$ python -q
>>> import numpy as np
>>> from numpy import linalg as LA
>>> np.set_printoptions(precision=3, suppress=True, linewidth=140)
>>> feats = np.load("mat.npy")
>>> feats
array([[2, 0, 1, 1, 2],
       [0, 1, 0, 2, 2],
       [0, 0, 0, 2, 1],
       [0, 0, 0, 1, 1],
       [0, 0, 0, 0, 2]])
>>> u = np.array([-2, -1])
>>> np.cross(feats[4, :3], feats[0, :3])
array([0, 0, 0])
>>> np.array([np.convolve(row, u, "same") for row in feats])
array([[-4, -2, -2, -3, -5],
       [ 0, -2, -1, -4, -6],
       [ 0,  0,  0, -4, -4],
       [ 0,  0,  0, -2, -3],
       [ 0,  0,  0,  0, -4]])
>>> x0 = np.array([1, 3, 2, 1, 1])
>>> (feats * x0).sum(axis=1)
array([7, 7, 3, 2, 2])
>>> np.einsum("ij,j->i", feats, x0)
array([7, 7, 3, 2, 2])
>>> feats @ np.eye(5)[0]
array([2., 0., 0., 0., 0.])
>>> Uu, s, vt = LA.svd(feats)
>>> np.argmax(s[:-1] / (s[1:] + 1e-6)) + 1
np.int64(4)
>>> s.round(3) + 0
array([4.787, 2.118, 1.454, 0.695, 0.   ])
>>> other = Uu[:, :4] @ np.diag(s[:4]) @ vt[:4]
>>> np.round(np.abs(feats - other).max(), 3)
np.float64(0.0)
>>> LA.matrix_rank(feats, rtol=0.1)
np.int64(4)
>>> np.argsort(-LA.norm(feats, axis=0).round(6), kind="stable")[:3]
array([4, 3, 0])
>>> LA.cond(feats) > 100
np.True_
>>> K = np.load("w.npy")
>>> K
array([[ 1,  2,  1,  3,  1],
       [ 1,  2,  1,  3,  1],
       [-1,  0, -1,  1, -1],
       [-2, -1, -2,  0, -2],
       [ 0,  1,  0,  2,  0],
       [-2, -1, -2,  0, -2],
       [ 1,  2,  1,  3,  1],
       [-1,  0, -1,  1, -1],
       [ 1,  2,  1,  3,  1]])
>>> x0 = np.array([-2, 2, 2, 2, 2])
>>> h = np.maximum(K @ x0, 0)
>>> K.T @ h
array([ 48, 102,  48, 156,  48])
>>> np.tanh(K @ x0)
array([ 1.,  1.,  0., -1.,  1., -1.,  1.,  0.,  1.])
>>> np.maximum(K @ x0, 0) - np.maximum(-K @ x0, 0)
array([12, 12,  0, -6,  6, -6, 12,  0, 12])
>>> h
array([12, 12,  0,  0,  6,  0, 12,  0, 12])
>>> Uu, s, vt = LA.svd(K)
>>> print(np.argmax(s[:-1] / (s[1:] + 1e-6)) + 1)
2
>>> other = Uu[:, :2] @ np.diag(s[:2]) @ vt[:2]
>>> np.round(np.abs(K - other).max(), 3)
np.float64(0.0)
>>> LA.matrix_rank(K, rtol=0.05)
np.int64(2)
>>> round(float(LA.norm(K - other, 2)), 3), np.round(s[2], 3)
(0.0, np.float64(0.0))
>>> LA.matrix_rank(other)
np.int64(2)
>>> E = np.array([[0, 0, 0, 0, 0, -5],
...     [0, 0, 5, -2, 0, 3],
...     [0, -5, 0, -1, 0, -1],
...     [0, 2, 1, 0, 1, 4],
...     [0, 0, 0, -1, 0, 1],
...     [5, -3, 1, -4, -1, 0]])
>>> q, vecs = LA.qr(E[:, :3])[0], LA.qr(E[:, 3:])[0]
>>> s = LA.svd(q.T @ vecs, compute_uv=False)
>>> print(round(float(LA.norm(q @ q.T - vecs @ vecs.T, 2)), 3))
0.966
>>> np.degrees(np.arccos(s.clip(0, 1)))
array([12.043, 51.373, 75.051])
>>> print(s)
[0.978 0.624 0.258]
